% python3 -q
>>> import numpy as np
>>> from numpy import linalg as LA
>>> np.set_printoptions(precision=3, suppress=True, linewidth=100, sign=" ")
>>> M = np.load("m.npy")
>>> M
array([[ 0,  0,  0,  1],
       [ 0,  0,  1,  0],
       [ 0,  1,  0,  0],
       [ 1,  0,  0,  0]])
>>> out = np.array([[0, 3, 2], [2, -1, -2]])
>>> W2 = np.kron(out, M)
>>> W2.shape
(8, 12)
>>> round(LA.norm(W2, 2), 3), round(float(LA.norm(out, 2) * LA.norm(M, 2)), 3)
(np.float64(4.276), 4.276)
>>> LA.matrix_power(M, 2)
array([[ 1,  0,  0,  0],
       [ 0,  1,  0,  0],
       [ 0,  0,  1,  0],
       [ 0,  0,  0,  1]])
>>> np.sort(np.abs(LA.eigvals(M)))[::-1]
array([ 1.,  1.,  1.,  1.])
>>> pr = np.eye(4)[2]
>>> for _ in range(7):
...     pr = pr @ M
...     print(pr.round(3))
... 
[ 0.  1.  0.  0.]
[ 0.  0.  1.  0.]
[ 0.  1.  0.  0.]
[ 0.  0.  1.  0.]
[ 0.  1.  0.  0.]
[ 0.  0.  1.  0.]
[ 0.  1.  0.  0.]
>>> W0 = np.array([[0.0, 2.0, 0.0], [2.0, 2.0, 0.0], [0.0, 0.0, 2.0]])
>>> proj = np.triu(np.array([[7, 4, 9], [3, 5, 2], [6, 9, 9]]), 1) + np.eye(3)
>>> out = proj @ W0 @ LA.inv(proj)
>>> np.round(np.poly(out), 3) + 0
array([ 1., -4.,  0.,  8.])
>>> np.trace(out), np.trace(W0)
(np.float64(4.0), np.float64(4.0))
>>> np.round(LA.det(out), 3)
np.float64(-8.0)
>>> left, sv, vt = LA.svd(W0, full_matrices=False)
>>> (sv > 1e-8).sum()
np.int64(3)
>>> np.cumsum(sv ** 2) / np.sum(sv ** 2)
array([ 0.655,  0.905,  1.   ])
>>> left.shape, sv.shape, vt.shape
((3, 3), (3,), (3, 3))
>>> sv / sv[0]
array([ 1.   ,  0.618,  0.382])
>>> sv
array([ 3.236,  2.   ,  1.236])
>>> arr = np.load("run11.npy")
>>> arr
array([[ 0, -2],
       [ 2,  0]])
>>> np.count_nonzero(W0)
np.int64(4)
>>> W0 - W0[0]
array([[ 0.,  0.,  0.],
       [ 2.,  0.,  0.],
       [ 0., -2.,  2.]])
>>> LA.svd(W0, compute_uv=False)
array([ 3.236,  2.   ,  1.236])
>>> W0.shape
(3, 3)
>>> W0[3]
Traceback (most recent call last):
  File "<python-input-31>", line 1, in <module>
    W0[3]
    ~~^^^
IndexError: index 3 is out of bounds for axis 0 with size 3
>>> np.diff(W0, axis=0)
array([[ 2.,  0.,  0.],
       [-2., -2.,  2.]])
>>> rng = np.random.default_rng(75228)
>>> out = arr + rng.integers(-2, 3, (2, 1)) @ rng.integers(-2, 3, (1, 2))
>>> out
array([[ 2, -3],
       [ 6, -2]])
>>> LA.matrix_rank(out - arr, tol=1e-8)
np.int64(1)
>>> mat = np.array([[1.0, 0.0, 0.0, 0.0],
...     [0.0, 0.5, 0.0, 0.5],
...     [0.0, 0.0, 0.5, 0.5],
...     [0.0, 0.0, 0.0, 1.0]])
>>> np.einsum("ii->", mat)
np.float64(3.0)
>>> np.round(LA.det(mat.T), 3)
np.float64(0.25)
>>> mat.sum(axis=1)
array([ 1.,  1.,  1.,  1.])
>>> LA.matrix_power(mat, 2)
array([[ 1.  ,  0.  ,  0.  ,  0.  ],
       [ 0.  ,  0.25,  0.  ,  0.75],
       [ 0.  ,  0.  ,  0.25,  0.75],
       [ 0.  ,  0.  ,  0.  ,  1.  ]])
>>> pr = np.eye(4)[1]
>>> for _ in range(5):
...     pr = pr @ mat
...     print(pr.round(3))
... 
[ 0.   0.5  0.   0.5]
[ 0.    0.25  0.    0.75]
[ 0.     0.125  0.     0.875]
[ 0.     0.062  0.     0.938]
[ 0.     0.031  0.     0.969]
